In [1]: import numpy as np

In [2]: np.set_printoptions(precision=2, suppress=True, linewidth=200, legacy="1.25")

In [3]: rnd = lambda a: np.round(a, 2) + 0

In [4]: E = np.loadtxt("arr.csv", delimiter=",")

In [5]: rnd(E)
Out[5]: 
array([[ -9.92,   3.96,  16.91],
       [  8.36,   7.52, -16.54],
       [ -7.91,  -8.94,  16.04],
       [ -9.88,   1.79,  17.3 ],
       [  8.45, -13.28, -12.33],
       [  7.53, -15.45, -10.23],
       [  3.01, -19.73,  -1.24],
       [ -1.79, -18.6 ,   7.12],
       [  3.78,  16.73, -10.29],
       [ -9.89,   2.15,  17.25],
       [  0.06, -19.59,   4.02],
       [  5.7 , -18.07,  -6.4 ],
       [  9.9 ,  -2.29, -17.23],
       [  4.03, -19.34,  -3.14],
       [ -3.61, -16.92,  10.03],
       [ -5.59, -14.15,  12.98],
       [  9.85,  -1.3 , -17.36],
       [ -1.07,  19.84,  -2.26],
       [  7.93,   8.9 , -16.06],
       [ -7.07, -11.17,  15.01],
       [ -8.11,  -8.36,  16.26],
       [  2.57,  17.98,  -8.38],
       [  8.48, -13.2 , -12.4 ],
       [  3.88, -19.41,  -2.86],
       [  2.72, -19.8 ,  -0.7 ]])

In [6]: np.abs(np.diag(np.linalg.qr(E)[1])) > 1e-9
Out[6]: array([ True,  True, False])

In [7]: rnd(np.trace(np.linalg.pinv(E) @ E))
Out[7]: 2.0

In [8]: np.allclose(E[:-1].T @ np.linalg.lstsq(E[:-1].T, E[-1])[0], E[-1])
Out[8]: True

In [9]: rnd(E @ np.linalg.pinv(E) @ E)
Out[9]: 
array([[ -9.92,   3.96,  16.91],
       [  8.36,   7.52, -16.54],
       [ -7.91,  -8.94,  16.04],
       [ -9.88,   1.79,  17.3 ],
       [  8.45, -13.28, -12.33],
       [  7.53, -15.45, -10.23],
       [  3.01, -19.73,  -1.24],
       [ -1.79, -18.6 ,   7.12],
       [  3.78,  16.73, -10.29],
       [ -9.89,   2.15,  17.25],
       [  0.06, -19.59,   4.02],
       [  5.7 , -18.07,  -6.4 ],
       [  9.9 ,  -2.29, -17.23],
       [  4.03, -19.34,  -3.14],
       [ -3.61, -16.92,  10.03],
       [ -5.59, -14.15,  12.98],
       [  9.85,  -1.3 , -17.36],
       [ -1.07,  19.84,  -2.26],
       [  7.93,   8.9 , -16.06],
       [ -7.07, -11.17,  15.01],
       [ -8.11,  -8.36,  16.26],
       [  2.57,  17.98,  -8.38],
       [  8.48, -13.2 , -12.4 ],
       [  3.88, -19.41,  -2.86],
       [  2.72, -19.8 ,  -0.7 ]])

In [10]: np.unique(E.round(6), axis=0).shape
Out[10]: (25, 3)
